% python3 -q
>>> import numpy as np
>>> np.set_printoptions(precision=2, suppress=True, linewidth=200, sign=" ")
>>> def tidy(a):
...     return np.round(a, 2) + 0
... 
>>> mat = np.loadtxt("layer8.csv", delimiter=",")
>>> mat
array([[ 10.,   9.,   5.],
       [  9.,  13.,   8.],
       [  5.,   8.,   5.]])
>>> # symmetric
>>> tidy(np.linalg.eigvals(mat).sum().real)
np.float64(28.0)
>>> tidy(np.linalg.det(2 * mat)), tidy(np.linalg.det(mat))
(np.float64(0.0), np.float64(0.0))
>>> np.kron(np.eye(2, dtype=int), mat)
array([[ 10.,   9.,   5.,   0.,   0.,   0.],
       [  9.,  13.,   8.,   0.,   0.,   0.],
       [  5.,   8.,   5.,   0.,   0.,   0.],
       [  0.,   0.,   0.,  10.,   9.,   5.],
       [  0.,   0.,   0.,   9.,  13.,   8.],
       [  0.,   0.,   0.,   5.,   8.,   5.]])
>>> print(np.einsum("ii->", mat))
28.0
>>> rng = np.random.default_rng(52307)
>>> z = rng.permutation(3)
>>> z
array([ 0,  1,  2])
>>> M2 = mat[z][:, z]
>>> np.diag(M2)
array([ 10.,  13.,   5.])
>>> print(np.trace(M2))
28.0
>>> tidy(np.linalg.det(M2)), tidy(np.linalg.det(mat[z]))
(np.float64(0.0), np.float64(0.0))
>>> x = np.array([0, 2, 2])
>>> np.linalg.norm(mat @ x) <= np.linalg.norm(mat, 2) * np.linalg.norm(x) + 1e-9
np.True_
>>> mat @ (2 * x)
array([ 56.,  84.,  52.])
>>> rank = np.linalg.matrix_rank(mat)
>>> rank
np.int64(2)
>>> ns = np.linalg.svd(mat)[2][rank:].T
>>> print(np.linalg.matrix_rank(mat.T @ mat), np.linalg.matrix_rank(mat @ mat.T))
2 2
>>> [int(np.linalg.matrix_rank(mat[:, :j + 1])) for j in range(3)]
[1, 2, 2]
>>> print([int(np.linalg.matrix_rank(np.delete(mat, i, axis=0))) for i in range(3)])
[2, 2, 2]
>>> [int(np.linalg.matrix_rank(mat[:i])) for i in range(1, len(mat) + 1)]
[1, 2, 2]
>>> np.allclose(mat @ ns, 0)
True
>>> U, sigma, Vt = np.linalg.svd(mat)
>>> np.argmax(sigma[:-1] / (sigma[1:] + 1e-6)) + 1
np.int64(2)
>>> M2 = U[:, :2] @ np.diag(sigma[:2]) @ Vt[:2]
>>> np.linalg.matrix_rank(mat, rtol=0.05)
np.int64(2)
>>> tidy(np.linalg.norm(mat - M2, 2)), tidy(sigma[2])
(np.float64(0.0), np.float64(0.0))
>>> tidy(np.abs(mat - M2).max())
np.float64(0.0)
>>> m1 = np.load("mat.npy")
>>> m1
array([[ 1, -1,  1, -1,  1, -1,  1, -1],
       [ 1, -1, -1,  1,  1, -1, -1,  1],
       [ 1, -1, -1,  1, -1,  1,  1, -1],
       [ 1,  1, -1, -1,  1,  1, -1, -1]])
>>> tidy(np.linalg.norm(m1, axis=1))
array([ 2.83,  2.83,  2.83,  2.83])
>>> m1[0] @ m1[2]
np.int64(0)
>>> tidy(np.linalg.norm(m1[0] - m1[2]))
np.float64(4.0)
>>> tidy(np.linalg.norm(m1, "nuc"))
np.float64(11.31)
>>> cov = m1.T @ m1
>>> print(tidy(np.linalg.eigvalsh(cov)[::-1]))
[ 8.  8.  8.  8.  0.  0.  0.  0.]
>>> np.trace(cov), (m1 ** 2).sum()
(np.int64(32), np.int64(32))
>>> f = np.array([2, 0, 1])
>>> np.polyval(f, m1[1])
array([ 3,  3,  3,  3,  3,  3,  3,  3])
>>> np.convolve(m1[1], f)
array([ 2, -2, -1,  1,  1, -1, -1,  1, -1,  1])
>>> np.cross(m1[1, :3], m1[2, :3])
array([ 0,  0,  0])
>>> np.correlate(m1[1], m1[2], "full")
array([-1,  2,  1, -4,  1,  2, -1,  0,  1, -2, -1,  4, -1, -2,  1])
>>> M2 = m1[0, 0] * m1[1:] - np.outer(m1[1:, 0], m1[0])
>>> print(M2)
[[ 0  0 -2  2  0  0 -2  2]
 [ 0  0 -2  2 -2  2  0  0]
 [ 0  2 -2  0  0  2 -2  0]]
>>> m1[:, 0] / m1[0, 0]
array([ 1.,  1.,  1.,  1.])
>>> np.linalg.matrix_rank(M2), np.linalg.matrix_rank(m1)
(np.int64(3), np.int64(4))
>>> feats = np.load("data.npy")
>>> feats
array([[  4,  10,   6,   3],
       [ 10,  38,  -2,  15],
       [  6,  -2,  66, -40],
       [  3,  15, -40,  55]])
>>> x = np.ones(4)
>>> for _ in range(5):
...     x = feats @ x
...     x /= np.linalg.norm(x)
...     print(round(x @ feats @ x, 2))
... 
44.49
49.49
64.86
87.98
99.42
>>> tidy(np.linalg.eigvalsh(feats)[-1])
np.float64(102.91)
>>> M2 = feats[0, 0] * feats[1:] - np.outer(feats[1:, 0], feats[0])
>>> M2
array([[   0,   52,  -68,   30],
       [   0,  -68,  228, -178],
       [   0,   30, -178,  211]])
>>> np.linalg.matrix_rank(M2), np.linalg.matrix_rank(feats)
(np.int64(3), np.int64(4))
>>> feats[:, 0] / feats[0, 0]
array([ 1.  ,  2.5 ,  1.5 ,  0.75])
>>> z = rng.permutation(4)
>>> z
array([ 1,  2,  0,  3])
>>> M2 = feats[z][:, z]
>>> print(tidy(np.linalg.det(M2)), tidy(np.linalg.det(feats[z])))
24964.0 24964.0
>>> np.allclose(M2, feats)
False
>>> tidy(np.sort(np.abs(np.linalg.eigvals(M2))))
array([   0.35,   15.47,   44.26,  102.91])
>>> K = np.array([[0, -1, 0, -2], [0, 0, 2, -1], [0, 0, 0, 0], [0, 0, 0, 0]])
>>> # null space of dimension 2
>>> M2 = np.array([[1, 0], [3, 2]])
>>> W2 = np.kron(M2, K)
>>> W2.shape
(8, 8)
>>> rank = np.linalg.matrix_rank(K)
>>> rank
np.int64(2)
>>> ns = np.linalg.svd(K)[2][rank:].T
>>> print(np.allclose(K @ ns, 0))
True
>>> [int(np.linalg.matrix_rank(np.delete(K, i, axis=0))) for i in range(4)]
[1, 1, 2, 2]
>>> tidy(K @ ns)
array([[ 0.,  0.],
       [ 0.,  0.],
       [ 0.,  0.],
       [ 0.,  0.]])
>>> (K + K.T) / 2
array([[ 0. , -0.5,  0. , -1. ],
       [-0.5,  0. ,  1. , -0.5],
       [ 0. ,  1. ,  0. ,  0. ],
       [-1. , -0.5,  0. ,  0. ]])
>>> np.allclose(K @ K.T, K.T @ K)
False
>>> np.trace(K)
np.int64(0)
>>> tidy(np.sort(np.abs(np.linalg.eigvals(K))))
array([ 0.,  0.,  0.,  0.])
>>> np.allclose(K, K.T)
False
>>> (K - K.T) / 2
array([[ 0. , -0.5,  0. , -1. ],
       [ 0.5,  0. ,  1. , -0.5],
       [ 0. , -1. ,  0. ,  0. ],
       [ 1. ,  0.5,  0. ,  0. ]])
>>> J = np.array([[-15, -15, 3, 3], [5, 20, -1, -4], [15, 15, -6, -6], [-5, -20, 2, 8]])
>>> vals, evecs = np.linalg.eig(J)
>>> tidy(np.prod(vals))
np.float64(2025.0)
>>> tidy(vals)
array([-15.74,  21.93,  -2.05,   2.86])
>>> tidy(np.sort(np.linalg.eigvals(J.T)))
array([-15.74,  -2.05,   2.86,  21.93])
>>> tidy(J @ evecs[:, 0] - vals[0] * evecs[:, 0])
array([ 0.,  0.,  0.,  0.])
>>> F = np.array([[2.0, 1.0, 0.0], [0.0, 2.0, 1.0], [0.0, 0.0, 2.0]])
>>> # triangular
>>> t = np.radians(15)
>>> Rm = np.eye(3)
>>> Rm[0, 0] = Rm[1, 1] = np.cos(t)
>>> Rm[0, 1], Rm[1, 0] = -np.sin(t), np.sin(t)
>>> tidy(Rm)
array([[ 0.97, -0.26,  0.  ],
       [ 0.26,  0.97,  0.  ],
       [ 0.  ,  0.  ,  1.  ]])
>>> M2 = F @ Rm.T
>>> tidy(np.linalg.det(Rm)), tidy(np.trace(Rm))
(np.float64(1.0), np.float64(2.93))
>>> tidy(M2)
array([[ 1.67,  1.48,  0.  ],
       [-0.52,  1.93,  1.  ],
       [ 0.  ,  0.  ,  2.  ]])
>>> tidy(np.linalg.svd(F, compute_uv=False)), tidy(np.linalg.svd(M2, compute_uv=False))
(array([ 2.76,  2.12,  1.36]), array([ 2.76,  2.12,  1.36]))
>>> M2 = np.linalg.inv(F)
>>> tidy(np.linalg.cond(F))
np.float64(2.03)
>>> F @ M2
array([[ 1.,  0.,  0.],
       [ 0.,  1.,  0.],
       [ 0.,  0.,  1.]])
>>> tidy(M2)
array([[ 0.5 , -0.25,  0.12],
       [ 0.  ,  0.5 , -0.25],
       [ 0.  ,  0.  ,  0.5 ]])
>>> tidy(np.linalg.det(F) * np.linalg.det(M2))
np.float64(1.0)
>>> (np.abs(M2) > 1e-9).astype(int)
array([[ 1,  1,  1],
       [ 0,  1,  1],
       [ 0,  0,  1]])
>>> vals, evecs = np.linalg.eig(F)
>>> F @ evecs[:, 0] - vals[0] * evecs[:, 0]
array([ 0.,  0.,  0.])
>>> print(vals)
[ 2.  2.  2.]
>>> tidy(np.sort(np.linalg.eigvals(F.T)))
array([ 2.,  2.,  2.])
>>> tidy(np.sort(np.linalg.eigvals(F @ F)))
array([ 4.,  4.,  4.])
>>> hat = np.triu(np.array([[-3, 5, 0], [2, 3, -3], [-3, -1, -5]]), 1) + np.eye(3)
>>> M2 = hat @ F @ np.linalg.inv(hat)
>>> np.poly(M2)
array([ 1., -6., 12., -8.])
>>> hat @ F - F @ hat
array([[ 0.,  0.,  8.],
       [ 0.,  0.,  0.],
       [ 0.,  0.,  0.]])
>>> M2
array([[ 2.,  1.,  8.],
       [ 0.,  2.,  1.],
       [ 0.,  0.,  2.]])
>>> x = np.array([-1, 0, 0])
>>> rhs = F @ x
>>> b, lr = np.zeros(3), 1 / np.linalg.norm(F, 2) ** 2
>>> for i in range(300):
...     b -= lr * F.T @ (F @ b - rhs)
...     if i % 50 == 0: print(i, round(np.linalg.norm(F @ b - rhs), 2))
... 
0 0.87
50 0.0
100 0.0
150 0.0
200 0.0
250 0.0
>>> tidy(np.linalg.cond(F))
np.float64(2.03)
>>> A = np.loadtxt("x.csv", delimiter=",")
>>> A
array([[ -3.,   2.,   0.,   9.,  -6.,   0.],
       [ -2.,  -2.,   4.,   6.,   6., -12.],
       [ -5.,  -1.,  -4.,  15.,   3.,  12.],
       [ -3.,   2.,   0.,   6.,  -4.,   0.],
       [ -2.,  -2.,   4.,   4.,   4.,  -8.],
       [ -5.,  -1.,  -4.,  10.,   2.,   8.]])
>>> M2 = np.array([[0, 0], [2, 0], [-1, 2], [-2, 2], [2, -2], [0, -1]])
>>> np.einsum("ik,kj->ji", A, M2)
array([[-26.,  -8., -22., -16.,  -8., -14.],
       [ 30.,  20.,   4.,  20.,  16.,   0.]])
>>> A @ M2
array([[-26.,  30.],
       [ -8.,  20.],
       [-22.,   4.],
       [-16.,  20.],
       [ -8.,  16.],
       [-14.,   0.]])
>>> M2.T @ A.T
array([[-26.,  -8., -22., -16.,  -8., -14.],
       [ 30.,  20.,   4.,  20.,  16.,   0.]])
>>> arr = np.array([[-5, 5, 5], [5, -1, 7], [-20, 8, -16]])
>>> hat = np.triu(np.array([[-7, 9, 9], [7, 5, -8], [8, -4, 8]]), 1) + np.eye(3)
>>> M2 = hat @ arr @ np.linalg.inv(hat)
>>> tidy(np.poly(M2))
array([   1.,   22.,  120.,    0.])
>>> tidy(np.linalg.det(M2))
np.float64(0.0)
>>> print(M2)
[[  -140.   1328.  11808.]
 [   165.  -1550. -13750.]
 [   -20.    188.   1668.]]
>>> print(np.trace(M2), np.trace(arr))
-22.0 -22
>>> hat @ arr - arr @ hat
array([[-135.,  108.,    4.],
       [ 160., -109.,   75.],
       [   0.,  180.,  244.]])
>>> U, sigma, Vt = np.linalg.svd(feats)
>>> tidy(sigma)
array([ 102.91,   44.26,   15.47,    0.35])
>>> M2 = U[:, :3] @ np.diag(sigma[:3]) @ Vt[:3]
>>> print(np.linalg.matrix_rank(M2))
3
>>> tidy(np.linalg.norm(feats - M2, 2)), tidy(sigma[3])
(np.float64(0.35), np.float64(0.35))
>>> np.linalg.matrix_rank(feats, rtol=0.05)
np.int64(3)
>>> rank = np.linalg.matrix_rank(arr)
>>> rank
np.int64(2)
>>> ns = np.linalg.svd(arr)[2][rank:].T
>>> ns.shape
(3, 1)
>>> tidy(arr @ ns)
array([[ 0.],
       [ 0.],
       [ 0.]])
>>> tidy(ns @ ns.T)
array([[ 0.29,  0.43, -0.14],
       [ 0.43,  0.64, -0.21],
       [-0.14, -0.21,  0.07]])
>>> print(np.allclose(arr @ ns, 0))
True
>>> tidy(ns[:, 0] / ns[np.abs(ns[:, 0]).round(6).argmax(), 0])
array([ 0.67,  1.  , -0.33])
>>> [int(np.linalg.matrix_rank(np.delete(arr, i, axis=0))) for i in range(3)]
[2, 2, 2]
>>> vals, evecs = np.linalg.eigh(feats)
>>> x = np.array([-2, 1, 0, 0])
>>> tidy(evecs * np.sqrt(vals) @ evecs.T)
array([[ 1.1 ,  1.35,  0.85,  0.49],
       [ 1.35,  5.91,  0.  ,  1.13],
       [ 0.85,  0.  ,  7.57, -2.82],
       [ 0.49,  1.13, -2.82,  6.74]])
>>> tidy(np.linalg.eigvalsh(feats[1:, 1:]))
array([  15.39,   40.7 ,  102.9 ])
>>> np.abs(feats).sum(axis=1).max(), tidy(np.abs(vals).max())
(np.int64(114), np.float64(102.91))
>>> U, sigma, Vt = np.linalg.svd(arr)
>>> evecs = Vt[:(sigma > 1e-8).sum()]
>>> x = arr[1] + -2 * arr[0] + rng.integers(2) * np.eye(3)[0]
>>> x
array([ 15., -11.,  -3.])
>>> tidy(np.diag(evecs.T @ evecs))
array([ 0.71,  0.36,  0.93])
>>> tidy(evecs.T @ evecs)
array([[ 0.71, -0.43,  0.14],
       [-0.43,  0.36,  0.21],
       [ 0.14,  0.21,  0.93]])
>>> tidy(np.linalg.norm(x - evecs.T @ evecs @ x))
np.float64(0.0)
